>>> import numpy as np
>>> np.set_printoptions(precision=2, suppress=True, linewidth=120)
>>> rd = lambda a: np.round(a, 2) + 0
>>> data = np.load("data.npy")
>>> rd(data)
array([[0.33, 0.  , 0.33, 0.  , 0.  , 0.33, 0.  , 0.  ],
       [0.33, 0.33, 0.  , 0.  , 0.  , 0.33, 0.  , 0.  ],
       [0.25, 0.  , 0.5 , 0.  , 0.  , 0.  , 0.  , 0.25],
       [0.  , 0.33, 0.33, 0.33, 0.  , 0.  , 0.  , 0.  ],
       [0.25, 0.  , 0.  , 0.  , 0.25, 0.  , 0.25, 0.25],
       [0.33, 0.  , 0.  , 0.33, 0.  , 0.33, 0.  , 0.  ],
       [0.  , 0.  , 0.  , 0.  , 0.  , 0.5 , 0.5 , 0.  ],
       [0.  , 0.  , 0.  , 0.  , 0.  , 0.5 , 0.  , 0.5 ]])
>>> # a transition matrix
>>> f = np.array([0, -3])
>>> np.convolve(data[3], f)
array([ 0.,  0., -1., -1., -1.,  0.,  0.,  0.,  0.])
>>> rd(np.correlate(data[3], data[6], "full"))
array([0.  , 0.  , 0.17, 0.33, 0.33, 0.17, 0.  , 0.  , 0.  , 0.  , 0.  , 0.  , 0.  , 0.  , 0.  ])
>>> np.cross(data[3, :3], data[6, :3])
array([0., 0., 0.])
>>> np.polyval(f, data[3])
array([-3., -3., -3., -3., -3., -3., -3., -3.])
>>> feats = np.loadtxt("block4.csv", delimiter=",")
>>> feats
array([[ 29.,  21., -18.,   5.],
       [-20., -15.,  20., -10.],
       [ 38.,  27., -11.,  -5.],
       [ 38.,  27., -16.,   0.]])
>>> # rank 3
>>> B = feats / np.sqrt((feats ** 2).mean(axis=1, keepdims=True))
>>> rd(np.linalg.norm(B, axis=1))
array([2., 2., 2., 2.])
>>> print(np.linalg.matrix_rank(feats - feats.mean(axis=1, keepdims=True)))
3
>>> rd(B[0])
array([ 1.44,  1.04, -0.89,  0.25])
>>> rd(np.trace(np.linalg.pinv(feats) @ feats))
np.float64(3.0)
>>> np.abs(np.diag(np.linalg.qr(feats)[1])) > 1e-9
array([ True,  True,  True, False])
>>> np.unique(feats.round(6), axis=0).shape
(4, 4)
>>> print(np.allclose(feats[:-1].T @ np.linalg.lstsq(feats[:-1].T, feats[-1])[0], feats[-1]))
True
>>> P = np.triu(np.array([[-1, -3, -2, -1], [-8, 4, 8, 3], [1, 4, 6, -9], [-1, -4, 5, -8]]), 1) + np.eye(4)
>>> B = P @ feats @ np.linalg.inv(P)
>>> rd(np.linalg.det(B))
np.float64(0.0)
>>> np.linalg.matrix_rank(B)
np.int64(3)
>>> print(np.trace(B), np.trace(feats))
3.0 3.0
>>> rd(np.poly(B))
array([  1.,  -3., -25.,  75.,   0.])
>>> print(B)
[[    -25.     -90.     630.    5960.]
 [    398.    1476.  -11128. -104232.]
 [   -304.   -1128.    8549.   80016.]
 [     38.     141.   -1068.   -9997.]]
>>> mat = np.load("dump.npy")
>>> mat
array([[ 1., -2.,  4., -2.],
       [ 0., -3.,  8., -4.],
       [ 0.,  0.,  5., -4.],
       [-4.,  2., 12., -9.]])
>>> def softmax(z):
...     e = np.exp(z - z.max(axis=-1, keepdims=True))
...     return e / e.sum(axis=-1, keepdims=True)
... 
>>> rd(softmax(feats[0] + -2))
array([1., 0., 0., 0.])
>>> rd(softmax(feats[0]))
array([1., 0., 0., 0.])
>>> scores = feats @ feats.T / np.sqrt(4)
>>> rd(softmax(scores + np.triu(np.full(scores.shape, -np.inf), 1)))
array([[1., 0., 0., 0.],
       [0., 1., 0., 0.],
       [0., 0., 1., 0.],
       [0., 0., 0., 1.]])
>>> print(softmax(scores).round(6).argmax(axis=1))
[3 1 3 3]
>>> print([round(float(x), 2) for x in np.linalg.svd(mat, compute_uv=False)[:3]])
[19.29, 5.12, 1.24]
>>> rd(np.linalg.norm(mat, 2) / np.linalg.norm(mat))
np.float64(0.96)
>>> round(np.log10(np.linalg.cond(mat)))
2
>>> np.argsort(-np.linalg.norm(mat, axis=0).round(6), kind="stable")[:3]
array([2, 3, 0])
>>> np.linalg.matrix_rank(mat, rtol=0.1)
np.int64(2)
>>> B = np.linalg.inv(mat)
>>> np.allclose(B, mat.T)
False
>>> print(rd(np.linalg.slogdet(mat)[0]))
-1.0
>>> rd(np.linalg.cond(mat))
np.float64(263.1)
>>> print(rd(np.linalg.det(mat) * B))
[[-33.  18.  12.  -6.]
 [-48.  27.  24. -12.]
 [-48.  24.  27. -12.]
 [-60.  30.  36. -15.]]
>>> rd(np.linalg.inv(B))
array([[ 1., -2.,  4., -2.],
       [ 0., -3.,  8., -4.],
       [ 0.,  0.,  5., -4.],
       [-4.,  2., 12., -9.]])
>>> rd(mat @ B)
array([[1., 0., 0., 0.],
       [0., 1., 0., 0.],
       [0., 0., 1., 0.],
       [0., 0., 0., 1.]])
>>> ev, evecs = np.linalg.eig(mat)
>>> rd(np.sort(np.linalg.eigvals(mat.T)))
array([-3., -3., -1.,  1.])
>>> rd(np.sort(np.linalg.eigvals(mat @ mat)))
array([1., 1., 9., 9.])
>>> P = np.triu(np.array([[0, 0, 3, 1], [8, 9, 6, 9], [7, 6, 9, 8], [3, 3, 2, 5]]), 1) + np.eye(4)
>>> B = P @ mat @ np.linalg.inv(P)
>>> rd(np.linalg.det(B))
np.float64(-9.0)
>>> print(np.linalg.matrix_rank(B))
4
>>> B
array([[   -3.,     0.,    40.,  -340.],
       [  -36.,    15.,   164., -1520.],
       [  -32.,    16.,   101.,  -996.],
       [   -4.,     2.,    12.,  -119.]])
>>> W0 = np.load("sample12.npy")
>>> W0
array([[0, 0, 0, 0, 0, 0, 0, 1],
       [1, 0, 0, 0, 0, 0, 0, 0],
       [0, 1, 0, 0, 0, 0, 0, 0],
       [0, 0, 0, 0, 0, 0, 1, 0],
       [0, 0, 1, 0, 0, 0, 0, 0],
       [0, 0, 0, 0, 1, 0, 0, 0],
       [0, 0, 0, 0, 0, 1, 0, 0],
       [0, 0, 0, 1, 0, 0, 0, 0]])
>>> # row-stochastic, so 1 is an eigenvalue
>>> O, evecs = np.linalg.qr(W0[:, :3])[0], np.linalg.qr(W0[:, 3:])[0]
>>> sigma = np.linalg.svd(O.T @ evecs, compute_uv=False)
>>> np.degrees(np.arccos(sigma.clip(0, 1)))
array([90., 90., 90.])
>>> sigma = 10 * 0.9 ** np.arange(6)
>>> rng = np.random.default_rng(443)
>>> X = rng.normal(size=(35, 6)) * rng.permutation(sigma)
>>> print(rd(X))
[[  8.93  10.78  -1.56 -15.52   5.56  10.48]
 [  2.73  -4.97  -6.08   8.49  -4.74   5.68]
 [ -5.9   -7.51   1.07 -20.6    3.75   1.66]
 [ -5.1   -6.5    0.01   9.25   0.77   4.03]
 [  4.81  14.78   0.19  -5.32   4.33 -13.64]
 [-11.65   3.5    7.44  14.34   4.82   7.84]
 [ -1.42   2.85  -9.08  10.38  -1.69  -9.04]
 [  7.17  -1.65   2.19  -8.25   0.9    0.31]
 [ -1.51  -0.16  -1.14   8.45   1.92 -11.27]
 [ -4.67  12.17  11.31  20.85  -1.67  -4.99]
 [ 12.49  -2.44  -4.11  22.17   8.16  -2.11]
 [  0.24   2.36   2.34  -2.19   0.52  -6.74]
 [ -0.46  -0.49  -4.77 -13.05  -5.2    7.98]
 [ -5.91  -5.16  -3.13   1.93   0.65 -16.53]
 [ -6.63  -6.43  -6.48   4.16  -6.15 -17.17]
 [  3.31  -4.87  -0.71  -6.08 -11.3   -2.13]
 [ -3.54   3.95  -9.29  12.53   9.33   4.65]
 [  1.44 -12.27   6.58 -10.76   7.84  -8.55]
 [  3.    -8.05 -14.66   3.57   1.46  -0.68]
 [ -7.48  -2.55   4.47 -16.36  -6.93 -15.61]
 [  0.32  16.66  -8.25   5.68  -4.84  -0.15]
 [ -6.9   15.14  -4.89   7.82   6.83  12.75]
 [ -2.91 -12.61  10.3   -6.71   1.19   6.27]
 [ -5.9    9.32   0.94   2.36  -8.61  -0.33]
 [  2.83   3.12   2.81 -12.1   -4.62  -4.4 ]
 [ -5.34  -5.36   7.07   2.46  -3.83 -12.78]
 [  4.65  12.69   0.68  -4.82  -3.99  -7.31]
 [ -0.28   7.56  -7.44  10.72 -10.58  -2.18]
 [  6.32  12.29  -4.52   6.64  -0.85   3.27]
 [ -0.34  -1.21   4.37   1.48  12.83  15.27]
 [ -0.78  19.01  -8.87  -3.73  -8.49  -7.17]
 [  4.15   1.44   0.76 -14.05   8.32   9.02]
 [ -4.54  -9.83  -0.76 -11.69  -6.1   -1.64]
 [  3.41   2.64  -4.78 -14.36  -1.33 -11.44]
 [  0.86 -18.27  -0.02  -3.7    9.19   2.35]]
>>> np.trace(W0)
np.int64(0)
>>> rd(np.sort(np.abs(np.linalg.eigvals(W0))))
array([1., 1., 1., 1., 1., 1., 1., 1.])
>>> print(rd(np.abs(np.linalg.eigvals(W0)).max()))
1.0
>>> np.allclose(W0, W0.T)
False
>>> rd(np.linalg.det(W0))
np.float64(-1.0)
>>> B = np.c_[X[:, :5] @ np.array([[-9, -6, -1, 4, -4],
...     [-7, -4, 1, -8, 8],
...     [-5, 1, -7, 8, -6],
...     [7, 2, -6, 0, 4],
...     [2, 4, 1, 9, 4]]), np.array([-2, 1, 2, -2, -2, 3, -2, -1, -1, 3, 1, 1, 1, 0, 1, -3, 3, 1, -1, 2, 1, 1, 3, -2, 1, 0, 1, 2, 3, 2, 3, -2, 1, 3, -2])]
>>> rd(B)
array([[-245.56, -107.07,  111.44,  -12.97,   20.07,   -2.  ],
       [  90.6 ,   -4.55,  -20.83,  -40.65,    0.8 ,    1.  ],
       [ -36.32,   40.34,  118.25,   78.83, -110.31,    2.  ],
       [ 157.69,   78.2 ,  -56.2 ,   38.57,    8.44,   -2.  ],
       [-176.27,  -81.08,   44.89,  -58.46,   93.85,   -2.  ],
       [ 153.1 ,  111.29, -118.15,   28.33,  106.61,    3.  ],
       [ 107.48,    2.03,    3.86, -116.29,  117.7 ,   -2.  ],
       [-119.92,  -47.14,   26.23,   67.46,  -84.41,   -1.  ],
       [  83.43,   33.13,  -39.47,    3.42,   53.05,   -1.  ],
       [  42.91,   25.68, -189.09,  -40.65,  124.94,    3.  ],
       [  96.8 ,    7.73, -111.  ,  110.07,   76.54,    1.  ],
       [ -44.71,  -10.88,   -0.56,    5.45,   -2.78,    1.  ],
       [ -70.35,  -46.96,  106.5 ,  -82.9 ,  -46.44,    1.  ],
       [ 119.73,   59.41,   11.77,   -1.53,   11.47,    0.  ],
       [ 153.98,   42.77,   14.46,  -82.33,    6.08,    1.  ],
       [ -57.32,  -58.43,   21.93,  -55.11, -117.47,   -3.  ],
       [ 156.99,   58.5 ,    6.69,  -36.14,  188.9 ,    3.  ],
       [ -19.59,   56.85,   12.65,  227.06, -155.09,    1.  ],
       [ 130.56,   12.51,   71.61,  -27.76,   31.63,   -1.  ],
       [ -65.61,   -0.92,   64.88,  -36.14, -110.51,    2.  ],
       [ -48.16,  -84.8 ,   35.13, -241.58,  184.88,    1.  ],
       [  49.04,   18.92,   16.17, -126.42,  236.69,    1.  ],
       [  18.42,   69.57,  -40.38,  182.33, -173.11,    3.  ],
       [ -17.57,  -30.67,  -14.14, -168.13,   67.48,   -2.  ],
       [-155.37,  -69.37,   48.6 ,  -32.76,  -70.11,    1.  ],
       [  59.8 ,   50.14,  -68.1 ,   43.63,  -69.4 ,    0.  ],
       [-175.74, -103.54,   28.24, -113.4 ,   43.65,    1.  ],
       [  40.69,  -56.9 ,  -14.96, -216.43,  106.86,    2.  ],
       [ -75.48,  -81.7 ,   -3.05, -116.87,  123.39,    3.  ],
       [  25.76,   65.56,  -27.52,  158.72,   22.77,    2.  ],
       [-124.75, -121.63,   95.8 , -302.6 ,  159.5 ,    3.  ],
       [-132.88,  -24.71,   84.58,   86.02,  -32.57,   -2.  ],
       [  19.48,   18.04,   64.07,   -0.49, -127.11,    1.  ],
       [-128.51,  -69.89,  117.51,  -57.73,  -26.58,    3.  ],
       [ 112.73,   97.28,   12.36,  232.21, -127.53,   -2.  ]])
>>> rd(np.linalg.lstsq(X, B[:, 0])[0])
array([-9., -7., -5.,  7.,  2.,  0.])
>>> print(rd(np.linalg.norm(np.linalg.qr(X)[0].T @ B, axis=0) ** 2 / ((B ** 2).sum(axis=0) + 1e-12)))
[1.   1.   1.   1.   1.   0.13]
>>> rd(np.linalg.norm(B - X @ np.linalg.lstsq(X, B)[0], axis=0))
array([ 0.  ,  0.  ,  0.  ,  0.  ,  0.  , 10.61])
>>> np.linalg.matrix_rank(B)
np.int64(6)
>>> m1 = np.load("w.npy")
>>> m1
array([[ 0, -3, -2, -3,  3, -1,  0,  4,  4, -5,  1,  5],
       [ 3,  0,  4,  2, -1,  1, -6,  3, -2,  0,  2,  0],
       [ 2, -4,  0,  1,  0, -3, -2,  0,  1,  3,  2,  2],
       [ 3, -2, -1,  0,  2,  3,  5,  1, -3, -1,  3,  3],
       [-3,  1,  0, -2,  0, -2,  5, -3, -3,  0, -3, -2],
       [ 1, -1,  3, -3,  2,  0, -2, -2,  4,  2,  0,  3],
       [ 0,  6,  2, -5, -5,  2,  0,  5,  4,  3,  3,  3],
       [-4, -3,  0, -1,  3,  2, -5,  0,  0, -2,  0,  4],
       [-4,  2, -1,  3,  3, -4, -4,  0,  0,  1,  2, -3],
       [ 5,  0, -3,  1,  0, -2, -3,  2, -1,  0, -1,  4],
       [-1, -2, -2, -3,  3,  0, -3,  0, -2,  1,  0,  2],
       [-5,  0, -2, -3,  2, -3, -3, -4,  3, -4, -2,  0]])
>>> f = np.array([4, 0, 0, 4, 2, 0, 3, 3, 1, 3, 0, 2])
>>> B = m1 + np.outer(f, np.eye(12)[4])
>>> print(np.linalg.matrix_rank(np.linalg.inv(B) - np.linalg.inv(m1), tol=1e-8))
1
>>> B
array([[ 0., -3., -2., -3.,  7., -1.,  0.,  4.,  4., -5.,  1.,  5.],
       [ 3.,  0.,  4.,  2., -1.,  1., -6.,  3., -2.,  0.,  2.,  0.],
       [ 2., -4.,  0.,  1.,  0., -3., -2.,  0.,  1.,  3.,  2.,  2.],
       [ 3., -2., -1.,  0.,  6.,  3.,  5.,  1., -3., -1.,  3.,  3.],
       [-3.,  1.,  0., -2.,  2., -2.,  5., -3., -3.,  0., -3., -2.],
       [ 1., -1.,  3., -3.,  2.,  0., -2., -2.,  4.,  2.,  0.,  3.],
       [ 0.,  6.,  2., -5., -2.,  2.,  0.,  5.,  4.,  3.,  3.,  3.],
       [-4., -3.,  0., -1.,  6.,  2., -5.,  0.,  0., -2.,  0.,  4.],
       [-4.,  2., -1.,  3.,  4., -4., -4.,  0.,  0.,  1.,  2., -3.],
       [ 5.,  0., -3.,  1.,  3., -2., -3.,  2., -1.,  0., -1.,  4.],
       [-1., -2., -2., -3.,  3.,  0., -3.,  0., -2.,  1.,  0.,  2.],
       [-5.,  0., -2., -3.,  4., -3., -3., -4.,  3., -4., -2.,  0.]])
>>> np.linalg.matrix_rank(B - m1)
np.int64(1)
>>> rd(np.linalg.det(B) / np.linalg.det(m1)), rd(1 + np.linalg.solve(m1, f)[4])
(np.float64(0.94), np.float64(0.94))
